% ipython --no-banner

In [1]: import numpy as np

In [2]: from numpy import linalg as LA

In [3]: np.set_printoptions(precision=2, suppress=True, linewidth=200)

In [4]: A = np.array([[-0.12, 2.13, 0.96],
   ...:     [0.4, -0.99, -0.38],
   ...:     [-0.76, 1.79, 0.68],
   ...:     [-1.36, 0.35, -0.1]])

In [5]: # rank 2

In [6]: round(float(LA.norm(A, 1)), 2), round(LA.norm(A, np.inf), 2)
Out[6]: (5.26, np.float64(3.23))

In [7]: LA.norm(A, axis=0)
Out[7]: array([1.61, 2.97, 1.24])

In [8]: LA.cond(A) > 100
Out[8]: np.True_

In [9]: np.argsort(-LA.norm(A, axis=0).round(6), kind="stable")[:3]
Out[9]: array([1, 0, 2])

In [10]: LA.matrix_rank(A, rtol=0.1)
Out[10]: np.int64(2)

In [11]: U, sigma, Vh = LA.svd(A)

In [12]: evecs = Vh[:(sigma > 1e-8).sum()]

In [13]: rng = np.random.default_rng(58)

In [14]: vec = A[2] + 5 * A[1] + rng.integers(2) * np.eye(3)[2]

In [15]: vec
Out[15]: array([ 1.24, -3.16, -0.22])

In [16]: LA.matrix_rank(np.vstack([A, vec]))
Out[16]: np.int64(3)

In [17]: np.round(LA.norm(vec - evecs.T @ evecs @ vec), 2)
Out[17]: np.float64(0.89)

In [18]: evecs.T @ evecs
Out[18]: 
array([[ 0.97, -0.07,  0.15],
       [-0.07,  0.83,  0.37],
       [ 0.15,  0.37,  0.2 ]])

In [19]: np.allclose(evecs.T @ evecs @ vec, vec)
Out[19]: False

In [20]: np.diag(evecs.T @ evecs)
Out[20]: array([0.97, 0.83, 0.2 ])

In [21]: feats = np.loadtxt("case3.csv", delimiter=",")

In [22]: feats
Out[22]: 
array([[-1.,  0.],
       [ 0., -1.]])

In [23]: vals, evecs = LA.eig(feats)

In [24]: np.prod(vals)
Out[24]: np.float64(1.0)

In [25]: feats @ evecs[:, 0] - vals[0] * evecs[:, 0]
Out[25]: array([0., 0.])

In [26]: np.sort(LA.eigvals(LA.inv(feats)))
Out[26]: array([-1., -1.])

In [27]: feats @ feats
Out[27]: 
array([[1., 0.],
       [0., 1.]])

In [28]: np.allclose(feats, feats.T)
Out[28]: True

In [29]: LA.determinant(feats)
Traceback (most recent call last):
  Cell In[29], line 1
    LA.determinant(feats)
AttributeError: module 'numpy.linalg' has no attribute 'determinant'


In [30]: assert feats == feats.T
Traceback (most recent call last):
  Cell In[30], line 1
    assert feats == feats.T
ValueError: The truth value of an array with more than one element is ambiguous. Use a.any() or a.all()


In [31]: round(float(LA.det(feats)), 2)
Out[31]: 1.0

In [32]: LA.pinv(feats)
Out[32]: 
array([[-1.,  0.],
       [ 0., -1.]])

In [33]: feats.T @ feats
Out[33]: 
array([[1., 0.],
       [0., 1.]])

In [34]: LA.svd(feats, compute_uv=False)
Out[34]: array([1., 1.])

In [35]: feats @ feats.T
Out[35]: 
array([[1., 0.],
       [0., 1.]])

In [36]: feats[:, 1] @ feats[:, 0]
Out[36]: np.float64(0.0)
